$ python -q
>>> import numpy as np
>>> np.set_printoptions(precision=3, suppress=True, linewidth=160, floatmode="fixed")
>>> def rd(a):
...     return np.round(a, 3) + 0
... 
>>> other = np.array([[1, 4, 5], [5, 2, 2], [0, 5, 5]])
>>> other[-1] = other[0]
>>> K = other + 0.1 * np.eye(3)
>>> K
array([[1.100, 4.000, 5.000],
       [5.000, 2.100, 2.000],
       [1.000, 4.000, 5.100]])
>>> rng = np.random.default_rng(81)
>>> lab = rng.permutation(3)
>>> other = K[:, lab] * rng.choice([-1, 1], 3)
>>> other
array([[-4.000, -1.100,  5.000],
       [-2.100, -5.000,  2.000],
       [-4.000, -1.000,  5.100]])
>>> U, _, VT = np.linalg.svd(K.T @ other)
>>> rd(np.linalg.lstsq(K, other)[0])
array([[ 0.000, -1.000,  0.000],
       [-1.000,  0.000,  0.000],
       [ 0.000,  0.000,  1.000]])
>>> rd(U @ VT)
array([[ 0.000, -1.000,  0.000],
       [-1.000,  0.000,  0.000],
       [ 0.000,  0.000,  1.000]])
>>> vec = np.array([3, 4, 3])
>>> a = np.maximum(K @ vec, 0)
>>> np.tanh(K @ vec)
array([1.000, 1.000, 1.000])
>>> print(a)
[34.300 29.400 34.300]
>>> K * (a > 1e-9)[:, None]
array([[1.100, 4.000, 5.000],
       [5.000, 2.100, 2.000],
       [1.000, 4.000, 5.100]])
>>> print(rd(K.T @ a))
[219.030 336.140 405.230]
>>> np.flatnonzero(a > 1e-9)
array([0, 1, 2])
>>> np.maximum(K @ (3 * vec), 0)
array([102.900,  88.200, 102.900])
>>> t = np.radians(36)
>>> Rm = np.eye(3)
>>> Rm[0, 0] = Rm[2, 2] = np.cos(t)
>>> Rm[0, 2], Rm[2, 0] = -np.sin(t), np.sin(t)
>>> rd(Rm)
array([[ 0.809,  0.000, -0.588],
       [ 0.000,  1.000,  0.000],
       [ 0.588,  0.000,  0.809]])
>>> other = K @ Rm.T
>>> np.allclose(np.linalg.norm(K, axis=1), np.linalg.norm(other, axis=1))
True
>>> rd(np.abs(other - K).max(axis=0))
array([3.189, 0.000, 2.557])
>>> print(rd(np.linalg.det(Rm)), rd(np.trace(Rm)))
1.0 2.618
>>> m1 = np.array([[3, 5, 4], [4, 5, 5], [-5, -4, 4]])
>>> print(m1)
[[ 3  5  4]
 [ 4  5  5]
 [-5 -4  4]]
>>> U, sv, VT = np.linalg.svd(m1)
>>> np.argmax(sv[:-1] / (sv[1:] + 1e-6)) + 1
np.int64(2)
>>> other = U[:, :2] @ np.diag(sv[:2]) @ VT[:2]
>>> rd(np.abs(m1 - other).max())
np.float64(0.343)
>>> np.linalg.matrix_rank(m1, rtol=0.05)
np.int64(3)
>>> print(rd(np.linalg.norm(m1 - other, 2)), rd(sv[2]))
0.642 0.642
>>> f, g = m1[0], m1[2]
>>> print(f @ g)
-19
>>> p = (f @ g) / (f @ f) * f
>>> rd(np.linalg.norm(f + g) ** 2 + np.linalg.norm(f - g) ** 2)
np.float64(214.0)
>>> print(rd(p))
[-1.140 -1.900 -1.520]
>>> np.outer(f, g)
array([[-15, -12,  12],
       [-25, -20,  20],
       [-20, -16,  16]])
>>> other = np.array([[-7, -2, -9], [0, -1, 8], [-7, -4, 2]])
>>> basis = np.array([[0]])
>>> F = np.block([[other, np.array([[-9], [7], [1]])], [np.zeros((1, 3)), basis]])
>>> F
array([[-7.000, -2.000, -9.000, -9.000],
       [ 0.000, -1.000,  8.000,  7.000],
       [-7.000, -4.000,  2.000,  1.000],
       [ 0.000,  0.000,  0.000,  0.000]])
>>> U, sv, VT = np.linalg.svd(F)
>>> evecs = VT[:(sv > 1e-8).sum()]
>>> vec = F[2] + 3 * F[3] + rng.integers(2) * np.eye(4)[0]
>>> vec
array([-6.000, -4.000,  2.000,  1.000])
>>> rd(np.linalg.norm(vec - evecs.T @ evecs @ vec))
np.float64(0.29)
>>> rd(evecs.T @ evecs)
array([[ 0.916,  0.118, -0.157,  0.196],
       [ 0.118,  0.835,  0.220, -0.275],
       [-0.157,  0.220,  0.707,  0.366],
       [ 0.196, -0.275,  0.366,  0.542]])
